>>> import numpy as np
>>> from numpy import linalg as LA
>>> np.set_printoptions(suppress=True, linewidth=140)
>>> A = np.load("data.npy")
>>> A
array([[-1.54, -1.46,  2.18],
       [-1.91,  2.62,  0.76],
       [-4.  ,  8.61, -0.17],
       [-0.14,  1.25,  0.  ],
       [ 4.67, -8.09,  0.29],
       [ 6.21, -0.55, -4.01],
       [ 3.75,  1.48, -3.01],
       [ 1.95,  2.82, -2.22],
       [-1.5 ,  5.32, -0.68],
       [-8.7 ,  0.41,  6.77],
       [-3.96, -1.18,  3.88],
       [-3.87, -3.29,  4.69],
       [ 6.19,  0.69, -4.51],
       [-1.23, -2.06,  2.2 ],
       [-0.06,  1.95, -0.36],
       [ 1.75, -0.53, -0.68],
       [-1.88,  8.57, -1.74],
       [ 5.3 , -5.1 , -1.43],
       [ 4.54, -1.99, -2.16],
       [ 0.88,  5.9 , -2.7 ],
       [-3.1 , -1.57,  3.39],
       [ 5.75,  1.89, -4.69],
       [-1.7 , -1.94,  2.5 ]])
>>> Q, vecs = LA.qr(A[:, :1])[0], LA.qr(A[:, 1:])[0]
>>> sv = LA.svd(Q.T @ vecs, compute_uv=False)
>>> np.round(np.degrees(np.arccos(sv.clip(0, 1))), 2)
array([8.08])
>>> np.round(LA.norm(Q @ Q.T - vecs @ vecs.T, 2), 2)
np.float64(1.0)
>>> K = np.loadtxt("run14.csv", delimiter=",")
>>> K
array([[0., 0., 0.],
       [0., 1., 0.],
       [0., 0., 3.]])
>>> w, vecs = LA.eigh(K)
>>> w.sum(), np.trace(K)
(np.float64(4.0), np.float64(4.0))
>>> np.round(LA.eigvalsh(K + -2 * np.eye(3)), 2)
array([-2., -1.,  1.])
>>> np.abs(vecs[:, -1])
array([0., 0., 1.])
>>> vecs @ np.diag(w) @ vecs.T
array([[0., 0., 0.],
       [0., 1., 0.],
       [0., 0., 3.]])
>>> w
array([0., 1., 3.])
>>> np.unique(w.round(6) + 0, return_counts=True)[1]
array([1, 1, 1])
>>> np.round(LA.svd(K, compute_uv=False), 2)
array([3., 1., 0.])
